% ipython --no-banner

In [1]: import numpy as np

In [2]: import numpy.linalg as la

In [3]: np.set_printoptions(precision=3, suppress=True, linewidth=100, floatmode="fixed")

In [4]: J = np.load("dump.npy")

In [5]: J
Out[5]: 
array([[-5, -4, -5, -4],
       [-3, -1, -3, -1],
       [-5, -4, -5, -4],
       [-3, -1, -3, -1]])

In [6]: np.argsort(-la.norm(J, axis=0).round(6), kind="stable")[:3]
Out[6]: array([0, 2, 1])

In [7]: print(la.cond(J) > 100)
True

In [8]: left, sig, vt = la.svd(J)

In [9]: V = vt[:(sig > 1e-8).sum()]

In [10]: rng = np.random.default_rng(76)

In [11]: x0 = J[1] + -2 * J[3] + rng.integers(2) * np.eye(4)[3]

In [12]: x0
Out[12]: array([3.000, 1.000, 3.000, 2.000])

In [13]: np.diag(V.T @ V)
Out[13]: array([0.500, 0.500, 0.500, 0.500])

In [14]: print(la.matrix_rank(np.vstack([J, x0])))
3

In [15]: np.allclose(V.T @ V @ x0, x0)
Out[15]: False

In [16]: other = J / la.norm(J, axis=1, keepdims=True)

In [17]: G = other @ other.T

In [18]: (np.abs(G) > 0.9).astype(int)
Out[18]: 
array([[1, 1, 1, 1],
       [1, 1, 1, 1],
       [1, 1, 1, 1],
       [1, 1, 1, 1]])

In [19]: G
Out[19]: 
array([[1.000, 0.938, 1.000, 0.938],
       [0.938, 1.000, 0.938, 1.000],
       [1.000, 0.938, 1.000, 0.938],
       [0.938, 1.000, 0.938, 1.000]])

In [20]: G[2]
Out[20]: array([1.000, 0.938, 1.000, 0.938])

In [21]: (G - 2 * np.eye(4)).round(6).argmax(axis=1)
Out[21]: array([2, 3, 0, 1])

In [22]: x0 = np.array([-1, 0, -1, 0])

In [23]: G @ (2 * x0)
Out[23]: array([-4.000, -3.753, -4.000, -3.753])

In [24]: np.einsum("ij,j->i", G, x0)
Out[24]: array([-2.000, -1.877, -2.000, -1.877])

In [25]: G @ np.eye(4)[1]
Out[25]: array([0.938, 1.000, 0.938, 1.000])

In [26]: G * x0
Out[26]: 
array([[-1.000,  0.000, -1.000,  0.000],
       [-0.938,  0.000, -0.938,  0.000],
       [-1.000,  0.000, -1.000,  0.000],
       [-0.938,  0.000, -0.938,  0.000]])

In [27]: F = np.load("x.npy")

In [28]: F
Out[28]: 
array([[ 1.000, -9.000,  2.000],
       [ 0.000,  9.000,  3.000],
       [ 0.000,  2.000,  7.000]])

In [29]: proj = np.triu(np.array([[1, 2, 2], [2, 1, 2], [0, 0, 2]]), 1) + np.eye(3)

In [30]: other = proj @ F @ la.inv(proj)

In [31]: proj @ F - F @ proj
Out[31]: 
array([[ 0.000, 20.000, 36.000],
       [ 0.000,  4.000, -4.000],
       [ 0.000,  0.000, -4.000]])

In [32]: np.poly(other)
Out[32]: array([  1.000, -17.000,  73.000, -57.000])

In [33]: other
Out[33]: 
array([[ 1.000, 11.000, -2.000],
       [ 0.000, 13.000, -9.000],
       [ 0.000,  2.000,  3.000]])
